$ ipython --no-banner

In [1]: import numpy as np

In [2]: np.set_printoptions(precision=2, suppress=True, linewidth=140)

In [3]: def rnd(a):
   ...:     return np.round(a, 2) + 0
   ...: 

In [4]: other = np.array([[0, -2, 1, 1, 1],
   ...:     [2, -2, 0, -1, -1],
   ...:     [2, 2, 1, -2, -2],
   ...:     [1, 2, -1, -2, 1],
   ...:     [0, -2, 0, 0, 2]])

In [5]: A = other + other.T

In [6]: A
Out[6]: 
array([[ 0,  0,  3,  2,  1],
       [ 0, -4,  2,  1, -3],
       [ 3,  2,  2, -3, -2],
       [ 2,  1, -3, -4,  1],
       [ 1, -3, -2,  1,  4]])

In [7]: vec = np.array([5, 7, 2, 7, 6])

In [8]: rhs = A @ vec

In [9]: rhs
Out[9]: array([ 26, -35,   0, -11,  11])

In [10]: rnd(np.linalg.solve(A, A[:, 3]))
Out[10]: array([0., 0., 0., 1., 0.])

In [11]: np.linalg.solve(A, rhs[:-1])
ValueError: solve1: Input operand 1 has a mismatch in its core dimension 0, with gufunc signature (m,m),(m)->(m) (size 4 is different from 5)


In [12]: W0 = np.load("m.npy")

In [13]: W0
Out[13]: 
array([[ 3,  0,  5, -9,  3],
       [ 2,  4,  2, -9,  3]])

In [14]: other = W0[0, 0] * W0[1:] - np.outer(W0[1:, 0], W0[0])

In [15]: other
Out[15]: array([[ 0, 12, -4, -9,  3]])

In [16]: rnd(W0[:, 0] / W0[0, 0])
Out[16]: array([1.  , 0.67])

In [17]: w, V = np.linalg.eigh(A)

In [18]: vec = np.array([-3, -5, 0, -2, -2])

In [19]: (np.sign(V[:, -1].round(6)) == np.sign(V[0, -1].round(6))).astype(int)
Out[19]: array([1, 1, 1, 0, 0])

In [20]: np.abs(A).sum(axis=1).max(), rnd(np.abs(w).max())
Out[20]: (np.int64(12), np.float64(7.57))

In [21]: vec @ A @ vec
Out[21]: np.int64(-96)

In [22]: rnd(np.linalg.eigvalsh(A[1:, 1:]))
Out[22]: array([-6.81, -3.5 ,  1.45,  6.87])

In [23]: other = W0 / np.linalg.norm(W0, axis=1)
ValueError: operands could not be broadcast together with shapes (2,5) (2,) 


In [24]: other = W0 / np.linalg.norm(W0, axis=1, keepdims=True)

In [25]: cov = other @ other.T

In [26]: rnd(cov)
Out[26]: 
array([[1.  , 0.89],
       [0.89, 1.  ]])

In [27]: rnd(cov[0])
Out[27]: array([1.  , 0.89])

In [28]: rnd(np.linalg.norm(other, axis=1))
Out[28]: array([1., 1.])

In [29]: np.argwhere(np.triu(np.abs(cov) > 0.95, 1))
Out[29]: array([], shape=(0, 2), dtype=int64)

In [30]: (cov - 2 * np.eye(2)).round(6).argmax(axis=1)
Out[30]: array([1, 0])

In [31]: u = np.array([-6, 1])

In [32]: v = np.array([0, 3, 3, 0, 2])

In [33]: K = u[:, None] + v[None, :]

In [34]: K
Out[34]: 
array([[-6, -3, -3, -6, -4],
       [ 1,  4,  4,  1,  3]])

In [35]: # columns 1 and 2 are equal

In [36]: other = K / np.sqrt((K ** 2).mean(axis=1, keepdims=True))

In [37]: np.linalg.matrix_rank(other) == np.linalg.matrix_rank(K)
Out[37]: np.True_

In [38]: F = np.load("w.npy")

In [39]: F
Out[39]: 
array([[0, 1, 0, 0],
       [1, 0, 0, 0],
       [0, 0, 0, 0],
       [0, 0, 0, 0]])

In [40]: hat = np.triu(np.array([[2, 2, 1, 1], [1, 1, 1, 0], [1, 1, 1, 2], [1, 1, 2, 0]]), 1) + np.eye(4)

In [41]: other = hat @ F @ np.linalg.inv(hat)

In [42]: hat @ F - F @ hat
Out[42]: 
array([[ 2.,  0., -1.,  0.],
       [ 0., -2., -1., -1.],
       [ 0.,  0.,  0.,  0.],
       [ 0.,  0.,  0.,  0.]])

In [43]: rng = np.random.default_rng(3855)

In [44]: data = np.array([[-2, 5, -3, -1, 3],
    ...:     [1, -6, -8, 3, 7],
    ...:     [-5, -7, -7, 6, -1],
    ...:     [9, -2, 0, 2, 6]]) * (rng.random((4, 5)) < 0.3)

In [45]: data
Out[45]: 
array([[ 0,  0,  0, -1,  0],
       [ 0, -6, -8,  0,  7],
       [-5, -7,  0,  0,  0],
       [ 9,  0,  0,  0,  6]])

In [46]: other = data / np.linalg.norm(data, axis=1)
ValueError: operands could not be broadcast together with shapes (4,5) (4,) 


In [47]: other = data / np.linalg.norm(data, axis=1, keepdims=True)

In [48]: cov = other @ other.T

In [49]: np.degrees(np.arccos(np.clip(cov[0, 1], -1, 1)))
Out[49]: np.float64(90.0)

In [50]: cov[0]
Out[50]: array([1., 0., 0., 0.])

In [51]: rnd(cov)
Out[51]: 
array([[ 1.  ,  0.  ,  0.  ,  0.  ],
       [ 0.  ,  1.  ,  0.4 ,  0.32],
       [ 0.  ,  0.4 ,  1.  , -0.48],
       [ 0.  ,  0.32, -0.48,  1.  ]])

In [52]: other = np.array([[0, 1], [1, 1], [2, 0]])

In [53]: E = np.kron(np.eye(3, dtype=int), other)

In [54]: E
Out[54]: 
array([[0, 1, 0, 0, 0, 0],
       [1, 1, 0, 0, 0, 0],
       [2, 0, 0, 0, 0, 0],
       [0, 0, 0, 1, 0, 0],
       [0, 0, 1, 1, 0, 0],
       [0, 0, 2, 0, 0, 0],
       [0, 0, 0, 0, 0, 1],
       [0, 0, 0, 0, 1, 1],
       [0, 0, 0, 0, 2, 0]])

In [55]: cov = E.T @ E

In [56]: np.diag(cov)
Out[56]: array([5, 2, 5, 2, 5, 2])

In [57]: np.allclose(cov, cov.T)
Out[57]: True

In [58]: other = E + rng.integers(-2, 3, (9, 3)) @ rng.integers(-2, 3, (3, 6))

In [59]: other
Out[59]: 
array([[-4,  1,  5,  2,  3, -1],
       [ 5,  3, -1, -2, -3,  1],
       [ 4,  0, -3,  0, -1,  1],
       [ 0,  0, -2,  5,  2,  2],
       [-5, -1,  6,  2,  3, -2],
       [ 0,  2,  7, -2, -1, -1],
       [ 2,  0,  0, -6, -4, -1],
       [ 0, -2, -3, -2,  0,  0],
       [ 4,  2,  1, -6, -3, -1]])

In [60]: other - E
Out[60]: 
array([[-4,  0,  5,  2,  3, -1],
       [ 4,  2, -1, -2, -3,  1],
       [ 2,  0, -3,  0, -1,  1],
       [ 0,  0, -2,  4,  2,  2],
       [-5, -1,  5,  1,  3, -2],
       [ 0,  2,  5, -2, -1, -1],
       [ 2,  0,  0, -6, -4, -2],
       [ 0, -2, -3, -2, -1, -1],
       [ 4,  2,  1, -6, -5, -1]])

In [61]: np.linalg.matrix_rank(other - E, tol=1e-8)
Out[61]: np.int64(3)

In [62]: Q, r_ = np.linalg.qr(E)

In [63]: np.allclose(r_.T @ r_, E.T @ E)
Out[63]: True

In [64]: np.trace(Q @ Q.T)
Out[64]: np.float64(6.0)

In [65]: rnd(Q @ r_)
Out[65]: 
array([[0., 1., 0., 0., 0., 0.],
       [1., 1., 0., 0., 0., 0.],
       [2., 0., 0., 0., 0., 0.],
       [0., 0., 0., 1., 0., 0.],
       [0., 0., 1., 1., 0., 0.],
       [0., 0., 2., 0., 0., 0.],
       [0., 0., 0., 0., 0., 1.],
       [0., 0., 0., 0., 1., 1.],
       [0., 0., 0., 0., 2., 0.]])

In [66]: vec = np.array([-6, -3, -3, -6, 5, -6])

In [67]: rhs = E @ vec

In [68]: rnd(np.linalg.solve(E.T @ E, E.T @ rhs))
Out[68]: array([-6., -3., -3., -6.,  5., -6.])

In [69]: rnd(np.linalg.pinv(E) @ E)
Out[69]: 
array([[1., 0., 0., 0., 0., 0.],
       [0., 1., 0., 0., 0., 0.],
       [0., 0., 1., 0., 0., 0.],
       [0., 0., 0., 1., 0., 0.],
       [0., 0., 0., 0., 1., 0.],
       [0., 0., 0., 0., 0., 1.]])

In [70]: rhs = rhs + 0.05 * rng.normal(size=9)

In [71]: rnd(rhs)
Out[71]: array([ -3.02,  -8.97, -11.92,  -5.93,  -8.92,  -5.98,  -5.98,  -1.04,   9.96])

In [72]: c, *_ = np.linalg.lstsq(E, rhs)

In [73]: rnd(E.T @ (rhs - E @ c))
Out[73]: array([0., 0., 0., 0., 0., 0.])

In [74]: [round(float(np.linalg.norm(np.linalg.solve(E.T @ E + lam * np.eye(6), E.T @ rhs))), 2) for lam in (0, 1, 10, 100)]
Out[74]: [12.22, 9.06, 3.23, 0.46]

In [75]: u = np.array([1, 2, -2])

In [76]: np.cross(E[3, :3], E[7, :3])
Out[76]: array([0, 0, 0])

In [77]: X = np.load("case17.npy")

In [78]: X
Out[78]: 
array([[24,  0,  3],
       [ 3, 26, -2],
       [ 2, -2,  3]])

In [79]: np.allclose(X @ X.T, X.T @ X)
Out[79]: False

In [80]: rnd(np.linalg.det(X))
Out[80]: np.float64(1602.0)

In [81]: X.inv()
AttributeError: 'numpy.ndarray' object has no attribute 'inv'


In [82]: (X - X.T) / 2
Out[82]: 
array([[ 0. , -1.5,  0.5],
       [ 1.5,  0. ,  0. ],
       [-0.5,  0. ,  0. ]])

In [83]: X @ X
Out[83]: 
array([[582,  -6,  81],
       [146, 680, -49],
       [ 48, -58,  19]])

In [84]: other = X / np.sqrt((X ** 2).mean(axis=1, keepdims=True))

In [85]: rnd(other[2])
Out[85]: array([ 0.84, -0.84,  1.26])

In [86]: np.linalg.matrix_rank(other) == np.linalg.matrix_rank(X)
Out[86]: np.True_

In [87]: other = np.linalg.inv(X)

In [88]: (np.abs(other) > 1e-9).astype(int)
Out[88]: 
array([[1, 1, 1],
       [1, 1, 1],
       [1, 1, 1]])

In [89]: rnd(np.linalg.cond(X))
Out[89]: np.float64(10.69)

In [90]: rnd(np.linalg.inv(other))
Out[90]: 
array([[24.,  0.,  3.],
       [ 3., 26., -2.],
       [ 2., -2.,  3.]])

In [91]: rnd(np.linalg.det(X) * np.linalg.det(other))
Out[91]: np.float64(1.0)

In [92]: rnd(other)
Out[92]: 
array([[ 0.05,  0.  , -0.05],
       [-0.01,  0.04,  0.04],
       [-0.04,  0.03,  0.39]])

In [93]: rnd(np.linalg.norm(X[2] - X[1]))
Out[93]: np.float64(28.46)

In [94]: rnd(np.linalg.norm(X, 2))
Out[94]: np.float64(26.87)

In [95]: rnd(np.linalg.norm(X, 1)), rnd(np.linalg.norm(X, np.inf))
Out[95]: (np.float64(29.0), np.float64(31.0))

In [96]: rnd(np.linalg.norm(X, axis=0))
Out[96]: array([24.27, 26.08,  4.69])

In [97]: np.linalg.norm(X, axis=2)
AxisError: axis 2 is out of bounds for array of dimension 2


In [98]: rnd(np.linalg.norm(X, "nuc"))
Out[98]: np.float64(53.1)
